>>> import numpy as np
>>> np.set_printoptions(precision=1, suppress=True, linewidth=200, floatmode="fixed")
>>> def rd(a):
...     return np.round(a, 1) + 0
... 
>>> m1 = np.array([[1, 1, 1, 1], [3, 0, 0, 1], [0, 3, 3, 0], [1, 2, 1, 3], [0, 2, 3, 3]])
>>> m1[-1] = m1[0] + 2 * m1[1]
>>> m1
array([[1, 1, 1, 1],
       [3, 0, 0, 1],
       [0, 3, 3, 0],
       [1, 2, 1, 3],
       [7, 1, 1, 3]])
>>> x = np.array([2, 0, -3, 2])
>>> rhs = m1 @ x
>>> c, lr = np.zeros(4), 1 / np.linalg.norm(m1, 2) ** 2
>>> for i in range(6):
...     c -= lr * m1.T @ (m1 @ c - rhs)
...     if i % 2 == 0: print(i, round(np.linalg.norm(m1 @ c - rhs), 1))
... 
0 9.3
2 5.7
4 4.1
>>> rd(np.linalg.cond(m1))
np.float64(55.9)
>>> rd(c)
array([ 2.2, -0.9, -1.1,  1.2])
>>> B = np.c_[m1[:, :3] @ np.array([[1, 1, 4], [0, 5, 5], [2, 2, 3]]), np.array([0, 0, 0, 1, 1])]
>>> B
array([[ 3,  8, 12,  0],
       [ 3,  3, 12,  0],
       [ 6, 21, 24,  0],
       [ 3, 13, 17,  1],
       [ 9, 14, 36,  1]])
>>> rd(np.linalg.norm(B - m1 @ np.linalg.lstsq(m1, B)[0], axis=0))
array([0.0, 0.0, 0.0, 0.4])
>>> rd(np.linalg.norm(np.linalg.qr(m1)[0].T @ B, axis=0) ** 2 / ((B ** 2).sum(axis=0) + 1e-12))
array([1.0, 1.0, 1.0, 0.9])
>>> np.linalg.matrix_rank(B)
np.int64(4)
>>> x = np.array([0, -1, 2, -1])
>>> rhs = m1 @ x
>>> rhs
array([ 0, -1,  3, -3, -2])
>>> rd(np.linalg.lstsq(m1, rhs)[0])
array([ 0.0, -1.0,  2.0, -1.0])
>>> rd(np.linalg.solve(m1.T @ m1, m1.T @ rhs))
array([ 0.0, -1.0,  2.0, -1.0])
>>> rng = np.random.default_rng(89385)
>>> rhs = rhs + 0.1 * rng.normal(size=5)
>>> rd(rhs)
array([-0.2, -1.1,  2.9, -3.0, -1.9])
>>> c, *_ = np.linalg.lstsq(m1, rhs)
>>> rd(np.linalg.norm(rhs - m1 @ c))
np.float64(0.2)
>>> [round(float(np.linalg.norm(np.linalg.solve(m1.T @ m1 + lam * np.eye(4), m1.T @ rhs))), 2) for lam in (0, 1, 10, 100)]
[2.11, 1.42, 0.64, 0.16]
